>>> import numpy as np
>>> from numpy import linalg as LA
>>> np.set_printoptions(suppress=True, linewidth=140)
>>> feats = np.load("block4.npy")
>>> print(feats)
[[ -2.96   0.79   1.88]
 [  3.09  -0.35  -2.43]
 [ -3.15  -0.11   2.32]
 [ -0.83   0.02   0.17]
 [ -6.21  -0.1    4.23]
 [  4.31   0.18  -3.49]
 [ -8.51  -0.21   6.12]
 [ -1.53   0.05   1.69]
 [  2.03  -0.46  -1.4 ]
 [ -0.11  -0.41   0.62]
 [ -4.28  -0.08   3.44]
 [ -2.24   0.6    1.11]
 [  1.45   0.29  -1.31]
 [ -3.73   0.19   2.72]
 [ -1.87   0.34   1.36]
 [ -1.03  -0.31   1.38]
 [  2.02  -0.26  -1.26]
 [ -5.93   0.11   4.66]
 [ -5.66  -0.19   3.77]
 [  6.39   0.24  -5.12]
 [  2.72  -0.03  -2.22]
 [  4.21  -0.27  -3.09]
 [ -1.81  -0.38   1.87]
 [ -6.89   0.     5.48]
 [ -5.4    0.12   3.89]
 [ -8.86  -0.12   6.48]
 [  1.58  -0.02  -1.05]
 [ -0.99   0.27   0.  ]
 [ -5.83  -0.28   3.23]
 [-10.82  -0.18   7.08]
 [ -1.97   0.4    1.86]
 [  2.95  -0.14  -1.98]
 [  3.97   0.04  -3.42]
 [  4.98  -0.32  -3.53]
 [ 10.28  -0.35  -6.9 ]]
>>> x = np.array([-5, -3, 1])
>>> y = feats @ x
>>> np.round(LA.pinv(feats) @ feats, 2) + 0
array([[1., 0., 0.],
       [0., 1., 0.],
       [0., 0., 1.]])
>>> np.round(LA.solve(feats.T @ feats, feats.T @ y), 2)
array([-5., -3.,  1.])
>>> rng = np.random.default_rng(251489)
>>> y = y + 0.05 * rng.normal(size=35)
>>> y.round(2)
array([ 14.29, -16.87,  18.41,   4.18,  35.61, -25.51,  49.28,   9.22, -10.21,   2.42,  25.07,  10.47,  -9.41,  20.83,   9.61,   7.42,
       -10.54,  33.98,  32.59, -37.83, -15.72, -23.31,  12.01,  39.91,  30.58,  51.07,  -8.85,   4.19,  33.21,  61.75,  10.5 , -16.28,
       -23.39, -27.5 , -57.24])
>>> c, *_ = LA.lstsq(feats, y)
>>> c.round(2)
array([-5.  , -2.99,  1.  ])
>>> [round(float(LA.norm(LA.solve(feats.T @ feats + lam * np.eye(3), feats.T @ y))), 2) for lam in (0, 1, 10, 100)]
[5.91, 5.3, 4.65, 4.29]
>>> np.round(feats.T @ (y - feats @ c), 2) + 0
array([0., 0., 0.])
